% python3 -q
>>> import numpy as np
>>> from numpy import linalg as LA
>>> np.set_printoptions(precision=2, suppress=True, linewidth=160)
>>> M = np.array([[1.0, 0.0, 0.0, 0.0],
...     [0.0, 2.0, -4.0, 3.0],
...     [0.0, 2.0, -7.0, 6.0],
...     [0.0, 2.0, -10.0, 9.0]])
>>> x0 = np.array([0, -6, -2, -4])
>>> a = np.maximum(M @ x0, 0)
>>> a
array([0., 0., 0., 0.])
>>> np.flatnonzero(a > 1e-9)
array([], dtype=int64)
>>> M.T @ a
array([0., 0., 0., 0.])
>>> np.maximum(M @ x0, 0) - np.maximum(-M @ x0, 0)
array([  0., -16., -22., -28.])
>>> M * (a > 1e-9)[:, None]
array([[ 0.,  0.,  0.,  0.],
       [ 0.,  0., -0.,  0.],
       [ 0.,  0., -0.,  0.],
       [ 0.,  0., -0.,  0.]])
>>> rng = np.random.default_rng(791545)
>>> lab = rng.integers(0, 3, 2)
>>> feats = (lab[:, None] == lab) * -2 + np.eye(2)
>>> feats
array([[-1.,  0.],
       [ 0., -1.]])
>>> x0 = np.array([1, 3])
>>> np.abs(LA.eigvals(feats))
array([1., 1.])
>>> round(float(LA.norm(x0)), 2), round(LA.norm(feats @ x0), 2)
(3.16, np.float64(3.16))
>>> feats.T @ (feats @ x0)
array([1., 3.])
>>> LA.inv(feats)
array([[-1., -0.],
       [-0., -1.]])
>>> np.sort(np.abs(np.degrees(np.angle(LA.eigvals(feats)))))
array([180., 180.])
>>> evals, vecs = LA.eigh(feats)
>>> (evals > 1e-8).sum(), (evals < -1e-8).sum()
(np.int64(0), np.int64(2))
>>> np.unique(evals.round(6) + 0, return_counts=True)[1]
array([2])
>>> vecs @ np.diag(evals) @ vecs.T
array([[-1.,  0.],
       [ 0., -1.]])
>>> evals.sum(), np.trace(feats)
(np.float64(-2.0), np.float64(-2.0))
>>> vecs.T @ feats @ vecs
array([[-1.,  0.],
       [ 0., -1.]])
>>> np.einsum("ij,ji->", feats, feats)
np.float64(2.0)
>>> np.poly(feats)
array([1., 2., 1.])
>>> round(float(LA.eigvals(feats).sum().real), 2)
-2.0
>>> A2 = np.array([[3, 2, 1], [0, 1, 3]])
>>> feats @ A2
array([[-3., -2., -1.],
       [ 0., -1., -3.]])
>>> LA.matrix_rank(feats @ A2)
np.int64(2)
>>> A = np.load("mat.npy")
>>> A
array([[ 1.28,  0.92, -4.58],
       [ 0.04,  0.64, -2.69],
       [-1.32, -0.96,  4.77],
       [ 1.08, -0.18,  0.12]])
>>> lab = rng.permutation(4)
>>> lab
array([2, 3, 1, 0])
>>> A2 = M[lab][:, lab]
>>> np.diag(A2)
array([-7.,  9.,  2.,  1.])
>>> np.round(LA.svd(A, compute_uv=False), 2) + 0
array([7.49, 1.27, 0.  ])
>>> np.count_nonzero(A)
np.int64(12)
>>> A.sum(axis=0)
array([ 1.08,  0.42, -2.38])
>>> round(float(LA.norm(A)), 2)
7.6
>>> LA.matrix_rank(A)
np.int64(2)
>>> A.shape
(4, 3)
>>> U, sigma, VT = LA.svd(A)
>>> vecs = VT[:(sigma > 1e-8).sum()]
>>> x0 = A[0] + 5 * A[1] + rng.integers(2) * np.eye(3)[2]
>>> x0
array([  1.48,   4.12, -18.03])
>>> LA.matrix_rank(np.vstack([A, x0]))
np.int64(2)
>>> np.diag(vecs.T @ vecs)
array([0.98, 0.07, 0.95])
>>> round(float(LA.norm(x0 - vecs.T @ vecs @ x0)), 2)
0.0
>>> x0 = np.array([9, 7, 0])
>>> A * x0
array([[ 11.52,   6.44,  -0.  ],
       [  0.36,   4.48,  -0.  ],
       [-11.88,  -6.72,   0.  ],
       [  9.72,  -1.26,   0.  ]])
>>> (A @ x0).argmax()
np.int64(0)
>>> A @ x0
array([ 17.96,   4.84, -18.6 ,   8.46])
>>> np.sign((A @ x0).round(6))
array([ 1.,  1., -1.,  1.])
>>> (A * x0).sum(axis=1)
array([ 17.96,   4.84, -18.6 ,   8.46])
